In [1]: import numpy as np

In [2]: np.set_printoptions(suppress=True, linewidth=200)

In [3]: X = np.load("x.npy")

In [4]: print(X)
[[1.   0.2  0.04 0.01]
 [0.2  1.   0.2  0.04]
 [0.04 0.2  1.   0.2 ]
 [0.01 0.04 0.2  1.  ]]

In [5]: L = np.linalg.cholesky(X)

In [6]: np.round(np.diag(L) ** 2, 2)
Out[6]: array([1.  , 0.96, 0.96, 0.96])

In [7]: L.round(2)
Out[7]: 
array([[1.  , 0.  , 0.  , 0.  ],
       [0.2 , 0.98, 0.  , 0.  ],
       [0.04, 0.2 , 0.98, 0.  ],
       [0.01, 0.04, 0.2 , 0.98]])

In [8]: np.linalg.eigvalsh(X).min() > 0
Out[8]: np.True_

In [9]: print(X / np.sqrt(np.outer(np.diag(X), np.diag(X))))
[[1.   0.2  0.04 0.01]
 [0.2  1.   0.2  0.04]
 [0.04 0.2  1.   0.2 ]
 [0.01 0.04 0.2  1.  ]]

In [10]: round(np.linalg.det(X), 2)
Out[10]: np.float64(0.88)

In [11]: np.linalg.determinant(X)
AttributeError: module 'numpy.linalg' has no attribute 'determinant'


In [12]: C2 = X.T @ X

In [13]: print(np.allclose(C2, C2.T))
True

In [14]: (X @ X.T).shape
Out[14]: (4, 4)

In [15]: np.round(np.linalg.eigvalsh(C2)[::-1], 2)
Out[15]: array([1.86, 1.17, 0.72, 0.5 ])

In [16]: round(float(np.trace(C2)), 2), round((X ** 2).sum(), 2)
Out[16]: (4.25, np.float64(4.25))

In [17]: print(np.round(np.linalg.svd(X, compute_uv=False) ** 2, 2))
[1.86 1.17 0.72 0.5 ]

In [18]: M = np.load("case9.npy")

In [19]: M
Out[19]: 
array([[ 1.  , -0.26, -1.96],
       [-3.88, -1.07,  2.56],
       [-1.31, -0.65, -0.88],
       [-2.34, -0.98,  0.64],
       [ 0.81,  0.8 , -1.7 ],
       [-0.02,  2.83,  1.35],
       [-1.9 , -0.17, -6.85],
       [-0.11,  1.73,  0.25],
       [-3.26, -0.17, -1.89],
       [ 0.11, -2.77,  4.45],
       [ 1.94, -0.13, -0.27],
       [ 0.93,  3.15,  0.17],
       [ 3.06, -1.57,  5.5 ],
       [-0.03,  2.1 , -4.31],
       [ 0.55,  1.33, -4.31]])

In [20]: cent = M[[11, 8]].astype(float)

In [21]: for _ in range(6):
    ...:     lab = np.linalg.norm(M[:, None] - cent, axis=-1).argmin(axis=1)
    ...:     cent = np.array([M[lab == j].mean(axis=0) for j in range(2)])
    ...: 

In [22]: lab
Out[22]: array([1, 0, 1, 0, 1, 0, 1, 0, 1, 0, 0, 0, 0, 1, 1])

In [23]: np.bincount(lab)
Out[23]: array([8, 7])

In [24]: cent.round(2)
Out[24]: 
array([[-0.04,  0.15,  1.83],
       [-0.59,  0.43, -3.13]])

In [25]: Xs = M - M.mean(axis=0)

In [26]: V = np.linalg.svd(Xs)[2][:1]

In [27]: other = Xs - Xs @ V.T @ V

In [28]: print(np.round(other.std(axis=0), 2))
[1.79 1.42 0.36]

In [29]: np.round(np.linalg.norm(other) / np.linalg.norm(Xs), 2)
Out[29]: np.float64(0.58)

In [30]: np.round(np.cov(Xs @ V.T, rowvar=False), 2)
Out[30]: np.float64(11.5)

In [31]: print(np.round((Xs @ V.T).std(axis=0), 2))
[3.28]

In [32]: Xs = (M - M.mean(axis=0)) / M.std(axis=0)

In [33]: np.argwhere(np.abs(Xs) > 2)
Out[33]: array([[6, 2]])

In [34]: c = np.linalg.lstsq(np.delete(Xs, 2, axis=1), Xs[:, 2])[0]

In [35]: print(np.abs(c).argmax())
1

In [36]: round(float(1 - np.var(Xs[:, 2] - np.delete(Xs, 2, axis=1) @ c)), 2)
Out[36]: 0.24

In [37]: c.round(2)
Out[37]: array([ 0.28, -0.45])

In [38]: C2 = np.cov(M, rowvar=False)

In [39]: C2.shape
Out[39]: (3, 3)

In [40]: np.round(np.linalg.eigvalsh(C2)[::-1], 2)
Out[40]: array([11.5 ,  3.93,  1.8 ])

In [41]: print(np.argwhere(np.triu(np.abs(np.corrcoef(M.T)) > 0.8, 1)))
[]

In [42]: round(float(np.corrcoef(M[:, 2], M[:, 0])[0, 1]), 2)
Out[42]: 0.21

In [43]: print(np.argsort(-M.std(axis=0).round(6), kind="stable"))
[2 0 1]

In [44]: K = np.array([[1.0, 0.0, 0.0, 0.0],
    ...:     [0.0, 1.0, 0.0, 0.0],
    ...:     [0.0, 0.0, 0.0, -1.0],
    ...:     [0.0, 0.0, 1.0, 0.0]])

In [45]: other = K / np.linalg.norm(K, axis=1, keepdims=True)

In [46]: C2 = other @ other.T

In [47]: C2
Out[47]: 
array([[1., 0., 0., 0.],
       [0., 1., 0., 0.],
       [0., 0., 1., 0.],
       [0., 0., 0., 1.]])

In [48]: print(round(float(np.linalg.det(K)), 2))
1.0

In [49]: np.round(np.abs(np.linalg.eigvals(K)).max(), 2)
Out[49]: np.float64(1.0)

In [50]: np.allclose(K @ K.T, K.T @ K)
Out[50]: True

In [51]: print((K + K.T) / 2)
[[1. 0. 0. 0.]
 [0. 1. 0. 0.]
 [0. 0. 0. 0.]
 [0. 0. 0. 0.]]

In [52]: print(np.allclose(K, K.T))
False

In [53]: K.T @ K
Out[53]: 
array([[1., 0., 0., 0.],
       [0., 1., 0., 0.],
       [0., 0., 1., 0.],
       [0., 0., 0., 1.]])

In [54]: K @ K.T
Out[54]: 
array([[1., 0., 0., 0.],
       [0., 1., 0., 0.],
       [0., 0., 1., 0.],
       [0., 0., 0., 1.]])

In [55]: K[:, 1] @ K[:, 2]
Out[55]: np.float64(0.0)

In [56]: np.round(np.linalg.norm(K, axis=0), 2)
Out[56]: array([1., 1., 1., 1.])

In [57]: print(np.kron(np.eye(2, dtype=int), K))
[[ 1.  0.  0.  0.  0.  0.  0.  0.]
 [ 0.  1.  0.  0.  0.  0.  0.  0.]
 [ 0.  0.  0. -1.  0.  0.  0. -0.]
 [ 0.  0.  1.  0.  0.  0.  0.  0.]
 [ 0.  0.  0.  0.  1.  0.  0.  0.]
 [ 0.  0.  0.  0.  0.  1.  0.  0.]
 [ 0.  0.  0. -0.  0.  0.  0. -1.]
 [ 0.  0.  0.  0.  0.  0.  1.  0.]]

In [58]: np.poly(K)
Out[58]: array([ 1., -2.,  2., -2.,  1.])

In [59]: round(float(np.linalg.det(2 * K)), 2), np.round(np.linalg.det(K), 2)
Out[59]: (16.0, np.float64(1.0))

In [60]: np.round(np.linalg.eigvals(K).sum().real, 2)
Out[60]: np.float64(2.0)

In [61]: np.einsum("ij,ji->", K, K)
Out[61]: np.float64(0.0)

In [62]: round(np.linalg.det(K[::-1]), 2)
Out[62]: np.float64(1.0)

In [63]: np.einsum("ii->", K)
Out[63]: np.float64(2.0)

In [64]: f = np.array([0, 1, 0, 1])

In [65]: other = K + np.outer(f, np.eye(4)[1])

In [66]: print(round(np.linalg.det(other) / np.linalg.det(K), 2), round(1 + np.linalg.solve(K, f)[1], 2))
2.0 2.0

In [67]: E = np.load("dump.npy")

In [68]: E
Out[68]: 
array([[1.  , 0.5 , 0.25],
       [0.5 , 1.  , 0.5 ],
       [0.25, 0.5 , 1.  ]])

In [69]: w, V = np.linalg.eigh(E)

In [70]: vec = np.array([4, 3, 5])

In [71]: np.round(V * np.maximum(w, 0) @ V.T, 2)
Out[71]: 
array([[1.  , 0.5 , 0.25],
       [0.5 , 1.  , 0.5 ],
       [0.25, 0.5 , 1.  ]])

In [72]: vec = np.array([2, 0, 2])

In [73]: h1 = np.maximum(E @ vec, 0)

In [74]: np.maximum(E @ (3 * vec), 0)
Out[74]: array([7.5, 6. , 7.5])

In [75]: print(np.maximum(E @ vec, 0) - np.maximum(-E @ vec, 0))
[2.5 2.  2.5]

In [76]: np.round(E.T @ h1, 2)
Out[76]: array([4.12, 4.5 , 4.12])

In [77]: h1
Out[77]: array([2.5, 2. , 2.5])

In [78]: np.round(np.tanh(E @ vec), 2)
Out[78]: array([0.99, 0.96, 0.99])
